$ python3 -q
>>> import numpy as np
>>> np.set_printoptions(precision=3, suppress=True, linewidth=160)
>>> E = np.load("w.npy")
>>> E
array([[4., 1., 1., 1.],
       [1., 4., 1., 1.],
       [1., 1., 4., 1.],
       [1., 1., 1., 4.]])
>>> L = np.linalg.cholesky(E)
>>> np.linalg.eigvalsh(E).min() > 0
np.True_
>>> E / np.sqrt(np.outer(np.diag(E), np.diag(E)))
array([[1.  , 0.25, 0.25, 0.25],
       [0.25, 1.  , 0.25, 0.25],
       [0.25, 0.25, 1.  , 0.25],
       [0.25, 0.25, 0.25, 1.  ]])
>>> np.prod(np.diag(L)) ** 2, round(float(np.linalg.det(E)), 3)
(np.float64(189.0), 189.0)
>>> L @ L.T
array([[4., 1., 1., 1.],
       [1., 4., 1., 1.],
       [1., 1., 4., 1.],
       [1., 1., 1., 4.]])
>>> X = np.load("case9.npy")
>>> X
array([[1, 2, 1, 2],
       [3, 4, 3, 4],
       [1, 2, 1, 2],
       [3, 4, 3, 4]])
>>> # columns 0 and 2 are equal
>>> Uu, sigma, VT = np.linalg.svd(X, full_matrices=False)
>>> round(float(np.sqrt((sigma ** 2).sum())), 3), round(np.linalg.norm(X), 3)
(10.954, np.float64(10.954))
>>> np.round(Uu.T @ X @ VT.T, 3) + 0
array([[10.93 ,  0.   ,  0.   ,  0.   ],
       [ 0.   ,  0.732,  0.   ,  0.   ],
       [ 0.   ,  0.   ,  0.   ,  0.   ],
       [ 0.   ,  0.   ,  0.   ,  0.   ]])
>>> (sigma > 1e-8).sum()
np.int64(2)
>>> np.round(VT @ VT.T, 3) + 0
array([[1., 0., 0., 0.],
       [0., 1., 0., 0.],
       [0., 0., 1., 0.],
       [0., 0., 0., 1.]])
>>> sigma.round(3) + 0
array([10.93 ,  0.732,  0.   ,  0.   ])
>>> np.cumsum(sigma ** 2) / np.sum(sigma ** 2)
array([0.996, 1.   , 1.   , 1.   ])
>>> X.ravel(order="F")
array([1, 3, 1, 3, 2, 4, 2, 4, 1, 3, 1, 3, 2, 4, 2, 4])
>>> X.reshape(2, -1)
array([[1, 2, 1, 2, 3, 4, 3, 4],
       [1, 2, 1, 2, 3, 4, 3, 4]])
>>> blk = X.reshape(4, 2, -1)
>>> blk.transpose(1, 0, 2)
array([[[1, 2],
        [3, 4],
        [1, 2],
        [3, 4]],

       [[1, 2],
        [3, 4],
        [1, 2],
        [3, 4]]])
>>> blk.sum(axis=1)
array([[2, 4],
       [6, 8],
       [2, 4],
       [6, 8]])
>>> blk.shape
(4, 2, 2)
>>> np.linalg.matrix_rank(X, rtol=0.1)
np.int64(1)
>>> np.round(np.linalg.norm(X, 2) / np.linalg.norm(X), 3)
np.float64(0.998)
>>> np.argsort(-np.linalg.norm(X, axis=0).round(6), kind="stable")[:3]
array([1, 3, 0])
>>> A2 = X / np.sqrt((X ** 2).mean(axis=1, keepdims=True))
>>> np.linalg.matrix_rank(X - X.mean(axis=1, keepdims=True))
np.int64(1)
>>> np.linalg.norm(A2, axis=1)
array([2., 2., 2., 2.])
>>> mat = np.array([[-1.4, -0.6, 1.2], [-2.2, -0.3, -1.7], [-0.7, -0.6, -0.2]])
>>> Q, V = np.linalg.qr(mat[:, :2])[0], np.linalg.qr(mat[:, 2:])[0]
>>> sigma = np.linalg.svd(Q.T @ V, compute_uv=False)
>>> np.degrees(np.arccos(sigma.clip(0, 1)))
array([45.636])
>>> np.allclose(mat @ mat.T, mat.T @ mat)
False
>>> mat @ mat
array([[ 2.44,  0.3 , -0.9 ],
       [ 4.93,  2.43, -1.79],
       [ 2.44,  0.72,  0.22]])
>>> mat.inv()
Traceback (most recent call last):
  File "<python-input-37>", line 1, in <module>
    mat.inv()
    ^^^^^^^
AttributeError: 'numpy.ndarray' object has no attribute 'inv'
>>> np.sort(np.abs(np.linalg.eigvals(mat)))
array([1.011, 1.484, 1.484])
>>> (mat + mat.T) / 2
array([[-1.4 , -1.4 ,  0.25],
       [-1.4 , -0.3 , -1.15],
       [ 0.25, -1.15, -0.2 ]])
>>> np.allclose(mat, mat.T)
False
>>> F = np.load("sample0.npy")
>>> F
array([[-3, -3, -3],
       [-3, -6, -6],
       [-3, -6, -9]])
>>> evals, V = np.linalg.eigvalsh(F)
Traceback (most recent call last):
  File "<python-input-43>", line 1, in <module>
    evals, V = np.linalg.eigvalsh(F)
    ^^^^^^^^
ValueError: too many values to unpack (expected 2)
>>> evals, V = np.linalg.eigh(F)
>>> (evals > 1e-8).sum(), (evals < -1e-8).sum()
(np.int64(0), np.int64(3))
>>> np.round(evals.sum(), 3), np.trace(F)
(np.float64(-18.0), np.int64(-18))
>>> evals
array([-15.147,  -1.929,  -0.924])
>>> P = np.triu(np.array([[3, -2, 0], [0, -2, 1], [-2, 3, -1]]), 1) + np.eye(3)
>>> A2 = P @ F @ np.linalg.inv(P)
>>> A2
array([[  3.,  15.,  -6.],
       [ -6., -24.,   9.],
       [ -3., -12.,   3.]])
>>> np.trace(A2), np.trace(F)
(np.float64(-18.0), np.int64(-18))
>>> np.linalg.matrix_rank(A2)
np.int64(3)
>>> np.poly(A2)
array([ 1., 18., 45., 27.])
>>> x0 = np.array([-1, 1, 1])
>>> h1 = np.maximum(A2 @ x0, 0)
>>> np.maximum(A2 @ (3 * x0), 0)
array([18.,  0.,  0.])
>>> np.maximum(A2 @ x0, 0) - np.maximum(-A2 @ x0, 0)
array([ 6., -9., -6.])
>>> A2 * (h1 > 1e-9)[:, None]
array([[ 3., 15., -6.],
       [-0., -0.,  0.],
       [-0., -0.,  0.]])
>>> h1
array([6., 0., 0.])
>>> data = np.array([[1, 0, 0, 0], [6, 1, 0, 0], [9, -5, 1, 0], [-5, -5, 9, 1]])
>>> # triangular
>>> rng = np.random.default_rng(28861)
>>> idx = rng.permutation(4)
>>> idx
array([3, 0, 2, 1])
>>> A2 = data[idx][:, idx]
>>> np.allclose(A2, data)
False
>>> np.diag(A2)
array([1, 1, 1, 1])
>>> np.trace(A2)
np.int64(4)
>>> Uu, sigma, VT = np.linalg.svd(data)
>>> np.argmax(sigma[:-1] / (sigma[1:] + 1e-6)) + 1
np.int64(3)
>>> A2 = Uu[:, :3] @ np.diag(sigma[:3]) @ VT[:3]
>>> A2.round(3) + 0
array([[ 1.   ,  0.   ,  0.   , -0.003],
       [ 6.   ,  1.   ,  0.   ,  0.   ],
       [ 9.   , -5.   ,  1.   ,  0.   ],
       [-5.   , -5.   ,  9.   ,  1.   ]])
>>> np.linalg.matrix_rank(A2)
np.int64(3)
>>> round(float(np.linalg.norm(data - A2, 2)), 3), round(sigma[3], 3)
(0.003, np.float64(0.003))
>>> np.round(np.linalg.norm(data - A2) / np.linalg.norm(data), 3)
np.float64(0.0)
>>> round(np.abs(data - A2).max(), 3)
np.float64(0.003)
>>> np.einsum("ii->", F)
np.int64(-18)
>>> np.kron(np.eye(2, dtype=int), F)
array([[-3, -3, -3,  0,  0,  0],
       [-3, -6, -6,  0,  0,  0],
       [-3, -6, -9,  0,  0,  0],
       [ 0,  0,  0, -3, -3, -3],
       [ 0,  0,  0, -3, -6, -6],
       [ 0,  0,  0, -3, -6, -9]])
>>> np.poly(F)
array([ 1., 18., 45., 27.])
>>> np.linalg.eigvals(F)
array([-15.147,  -1.929,  -0.924])
>>> round(np.linalg.det(2 * F), 3), round(float(np.linalg.det(F)), 3)
(np.float64(-216.0), -27.0)
>>> round(np.linalg.det(F[::-1]), 3)
np.float64(27.0)
>>> round(float(np.linalg.eigvals(F).sum().real), 3)
-18.0
>>> arr = np.loadtxt("test1.csv", delimiter=",")
>>> arr
array([[-3., -3., -3.],
       [-3., -6., -6.],
       [-3., -6., -9.]])
>>> # symmetric
>>> assert arr == arr.T
Traceback (most recent call last):
  File "<python-input-87>", line 1, in <module>
    assert arr == arr.T
           ^^^^^^^^^^^^
ValueError: The truth value of an array with more than one element is ambiguous. Use a.any() or a.all()
>>> np.allclose(arr @ arr.T, arr.T @ arr)
True
>>> np.linalg.matrix_power(arr, 4)
array([[ 5670., 10206., 12717.],
       [10206., 18387., 22923.],
       [12717., 22923., 28593.]])
>>> np.allclose(arr, arr.T)
True
>>> (arr + arr.T) / 2
array([[-3., -3., -3.],
       [-3., -6., -6.],
       [-3., -6., -9.]])
>>> arr @ arr
array([[ 27.,  45.,  54.],
       [ 45.,  81.,  99.],
       [ 54.,  99., 126.]])
>>> (arr - arr.T) / 2
array([[0., 0., 0.],
       [0., 0., 0.],
       [0., 0., 0.]])
>>> np.all(np.linalg.eigvalsh(arr) > 0)
np.False_
>>> evals, V = np.linalg.eigh(arr)
>>> (evals > 1e-8).sum(), (evals < -1e-8).sum()
(np.int64(0), np.int64(3))
>>> evals
array([-15.147,  -1.929,  -0.924])
>>> np.round(V.T @ arr @ V, 3) + 0
array([[-15.147,   0.   ,   0.   ],
       [  0.   ,  -1.929,   0.   ],
       [  0.   ,   0.   ,  -0.924]])
>>> evals, V = np.linalg.eig(arr)
>>> np.sort(np.linalg.eigvals(np.linalg.inv(arr)))
array([-1.082, -0.518, -0.066])
>>> evals
array([-15.147,  -1.929,  -0.924])
>>> np.sort(np.linalg.eigvals(arr.T))
array([-15.147,  -1.929,  -0.924])
>>> A = np.array([[0, 0, 0], [0, 4, 0], [0, 0, 0]])
>>> A
array([[0, 0, 0],
       [0, 4, 0],
       [0, 0, 0]])
>>> x0 = np.array([0, 0, 5, 5])
>>> h1 = np.maximum(X @ x0, 0)
>>> X * (h1 > 1e-9)[:, None]
array([[1, 2, 1, 2],
       [3, 4, 3, 4],
       [1, 2, 1, 2],
       [3, 4, 3, 4]])
>>> np.maximum(X @ (3 * x0), 0)
array([ 45, 105,  45, 105])
>>> np.maximum(X @ x0, 0) - np.maximum(-X @ x0, 0)
array([15, 35, 15, 35])
>>> Uu, sigma, VT = np.linalg.svd(A)
>>> sigma
array([4., 0., 0.])
>>> np.argmax(sigma[:-1] / (sigma[1:] + 1e-6)) + 1
np.int64(1)
>>> A2 = Uu[:, :1] @ np.diag(sigma[:1]) @ VT[:1]
>>> np.abs(A - A2).max()
np.float64(0.0)
>>> np.linalg.matrix_rank(A2)
np.int64(1)
>>> A2
array([[0., 0., 0.],
       [0., 4., 0.],
       [0., 0., 0.]])
>>> np.linalg.matrix_rank(A, rtol=0.05)
np.int64(1)
>>> evals, V = np.linalg.eigvalsh(A)
Traceback (most recent call last):
  File "<python-input-118>", line 1, in <module>
    evals, V = np.linalg.eigvalsh(A)
    ^^^^^^^^
ValueError: too many values to unpack (expected 2)
>>> evals, V = np.linalg.eigh(A)
>>> np.abs(V[:, -1]).round(6).argmax()
np.int64(1)
>>> evals.sum(), np.trace(A)
(np.float64(4.0), np.int64(4))
>>> V.T @ A @ V
array([[0., 0., 0.],
       [0., 0., 0.],
       [0., 0., 4.]])
>>> V.T @ V
array([[1., 0., 0.],
       [0., 1., 0.],
       [0., 0., 1.]])
>>> np.abs(V[:, -1])
array([0., 1., 0.])
>>> np.linalg.eigvalsh(A @ A)
array([ 0.,  0., 16.])
>>> M = np.loadtxt("out0.csv", delimiter=",")
>>> M
array([[5., 2., 1., 2.],
       [0., 5., 7., 8.],
       [0., 6., 4., 7.],
       [0., 9., 8., 5.]])
>>> np.linalg.norm(M, axis=0)
array([ 5.   , 12.083, 11.402, 11.916])
>>> np.round(np.linalg.norm(M) ** 2 / np.linalg.norm(M, 2) ** 2, 3)
np.float64(1.107)
>>> round(float(np.linalg.norm(M, 1)), 3), round(np.linalg.norm(M, np.inf), 3)
(22.0, np.float64(22.0))
>>> round(float(np.linalg.norm(M[2], 1)), 3), round(float(np.linalg.norm(M[2], np.inf)), 3)
(17.0, 7.0)
>>> np.round(np.linalg.norm(M, "nuc"), 3)
np.float64(30.71)
>>> np.linalg.norm(M, axis=1)
array([ 5.831, 11.747, 10.05 , 13.038])
